$ ipython --no-banner

In [1]: import numpy as np

In [2]: import numpy.linalg as la

In [3]: np.set_printoptions(suppress=True, linewidth=160)

In [4]: Q, _ = la.qr(np.array([[-1.5, -0.3, 2.3, -0.3],
   ...:     [-0.1, 1.5, 0.5, -1.0],
   ...:     [-0.2, 0.9, -1.4, 0.4],
   ...:     [-1.4, 1.0, 0.8, -1.1],
   ...:     [0.0, -1.8, -1.4, -0.8],
   ...:     [1.3, -1.1, 0.5, -0.8]]))

In [5]: mat = Q @ Q.T

In [6]: print(mat.round(2))
[[ 0.76 -0.17 -0.3   0.23 -0.06 -0.1 ]
 [-0.17  0.63  0.04  0.37 -0.16  0.19]
 [-0.3   0.04  0.38  0.07  0.04 -0.37]
 [ 0.23  0.37  0.07  0.6   0.16 -0.13]
 [-0.06 -0.16  0.04  0.16  0.93  0.1 ]
 [-0.1   0.19 -0.37 -0.13  0.1   0.7 ]]

In [7]: # rank 4

In [8]: left, s, Vt = la.svd(mat)

In [9]: print(np.argmax(s[:-1] / (s[1:] + 1e-6)) + 1)
4

In [10]: print(s.round(2) + 0)
[1. 1. 1. 1. 0. 0.]

In [11]: A2 = left[:, :4] @ np.diag(s[:4]) @ Vt[:4]

In [12]: print(round(float(la.norm(mat - A2) / la.norm(mat)), 2))
0.0

In [13]: print(la.matrix_rank(A2))
4

In [14]: print(np.round(la.norm(mat - A2, 2), 2), round(float(s[4]), 2))
0.0 0.0

In [15]: print(round(float(np.abs(mat - A2).max()), 2))
0.0

In [16]: print(A2.round(2))
[[ 0.76 -0.17 -0.3   0.23 -0.06 -0.1 ]
 [-0.17  0.63  0.04  0.37 -0.16  0.19]
 [-0.3   0.04  0.38  0.07  0.04 -0.37]
 [ 0.23  0.37  0.07  0.6   0.16 -0.13]
 [-0.06 -0.16  0.04  0.16  0.93  0.1 ]
 [-0.1   0.19 -0.37 -0.13  0.1   0.7 ]]
